In [1]: import numpy as np

In [2]: np.set_printoptions(precision=3, suppress=True, linewidth=100)

In [3]: M = np.load("test7.npy")

In [4]: M
Out[4]: 
array([[-3,  3,  1,  0,  0,  2,  0],
       [-1,  0, -1,  0,  0, -2,  0],
       [ 2,  0,  3,  0,  0,  1,  0],
       [ 0,  0,  0,  3,  1,  0,  0],
       [ 0,  0,  0,  1,  0,  0,  0],
       [ 1, -3, -3,  0,  0, -1,  0],
       [ 0,  0,  0, -2,  1,  0, -2]])

In [5]: W1 = np.array([[0, 1], [-1, 1], [0, -1], [-1, 1], [-1, -2], [2, 1], [0, 2]])

In [6]: b = np.array([0, 3])

In [7]: H = np.maximum(M @ W1 + b, 0)

In [8]: (H > 0).astype(int)
Out[8]: 
array([[1, 1],
       [0, 1],
       [1, 1],
       [0, 1],
       [0, 1],
       [1, 1],
       [1, 0]])

In [9]: (H > 0).mean(axis=0)
Out[9]: array([0.571, 0.857])

In [10]: np.linalg.matrix_rank(H)
Out[10]: np.int64(2)

In [11]: Z = np.array([[4, 1], [4, 5]])

In [12]: W1 @ Z
Out[12]: 
array([[  4,   5],
       [  0,   4],
       [ -4,  -5],
       [  0,   4],
       [-12, -11],
       [ 12,   7],
       [  8,  10]])

In [13]: H @ Z
Out[13]: 
array([[20, 21],
       [ 4,  5],
       [20, 17],
       [16, 20],
       [16, 20],
       [16, 16],
       [ 4,  1]])

In [14]: x = np.array([2, 0, 2, -2, 8, 8, -7])

In [15]: h = np.maximum(M @ x, 0)

In [16]: print(np.tanh(M @ x))
[ 1.    -1.     1.     0.964 -0.964 -1.     1.   ]

In [17]: M * (h > 1e-9)[:, None]
Out[17]: 
array([[-3,  3,  1,  0,  0,  2,  0],
       [ 0,  0,  0,  0,  0,  0,  0],
       [ 2,  0,  3,  0,  0,  1,  0],
       [ 0,  0,  0,  3,  1,  0,  0],
       [ 0,  0,  0,  0,  0,  0,  0],
       [ 0,  0,  0,  0,  0,  0,  0],
       [ 0,  0,  0, -2,  1,  0, -2]])

In [18]: x = np.array([2, 2, -1, 0, -3, -2, 1])

In [19]: M @ np.ones(7)
Out[19]: array([ 3., -4.,  6.,  4.,  1., -6., -3.])

In [20]: (M @ x).argmax()
Out[20]: np.int64(1)

In [21]: np.linalg.norm(M @ x) <= np.linalg.norm(M, 2) * np.linalg.norm(x) + 1e-9
Out[21]: np.True_

In [22]: M @ np.eye(7)[5]
Out[22]: array([ 2., -2.,  1.,  0.,  0., -1.,  0.])

In [23]: np.einsum("ij,j->i", M, x)
Out[23]: array([-5,  3, -1, -3,  0,  1, -5])

In [24]: X = np.load("m.npy")

In [25]: X
Out[25]: 
array([[ 1, -1, -1,  1,  1, -1, -1,  1],
       [ 1, -1,  1, -1,  1, -1,  1, -1],
       [ 1,  1, -1, -1, -1, -1,  1,  1],
       [ 1,  1, -1, -1,  1,  1, -1, -1],
       [ 1, -1,  1, -1, -1,  1, -1,  1],
       [ 1, -1, -1,  1, -1,  1,  1, -1],
       [ 1,  1,  1,  1,  1,  1,  1,  1]])

In [26]: X - X[0]
Out[26]: 
array([[ 0,  0,  0,  0,  0,  0,  0,  0],
       [ 0,  0,  2, -2,  0,  0,  2, -2],
       [ 0,  2,  0, -2, -2,  0,  2,  0],
       [ 0,  2,  0, -2,  0,  2,  0, -2],
       [ 0,  0,  2, -2, -2,  2,  0,  0],
       [ 0,  0,  0,  0, -2,  2,  2, -2],
       [ 0,  2,  2,  0,  0,  2,  2,  0]])

In [27]: np.count_nonzero(X)
Out[27]: np.int64(56)

In [28]: X.mean(axis=0)
Out[28]: array([ 1.   , -0.143, -0.143, -0.143,  0.143,  0.143,  0.143,  0.143])

In [29]: np.abs(X).max()
Out[29]: np.int64(1)

In [30]: print(np.linalg.matrix_rank(X))
7

In [31]: print(np.linalg.svd(X, compute_uv=False))
[2.828 2.828 2.828 2.828 2.828 2.828 2.828]

In [32]: X.sum(axis=0)
Out[32]: array([ 7, -1, -1, -1,  1,  1,  1,  1])

In [33]: np.diff(X, axis=0)
Out[33]: 
array([[ 0,  0,  2, -2,  0,  0,  2, -2],
       [ 0,  2, -2,  0, -2,  0,  0,  2],
       [ 0,  0,  0,  0,  2,  2, -2, -2],
       [ 0, -2,  2,  0, -2,  0,  0,  2],
       [ 0,  0, -2,  2,  0,  0,  2, -2],
       [ 0,  2,  2,  0,  2,  0,  0,  2]])

In [34]: np.unravel_index(np.abs(X).argmax(), X.shape)
Out[34]: (np.int64(0), np.int64(0))
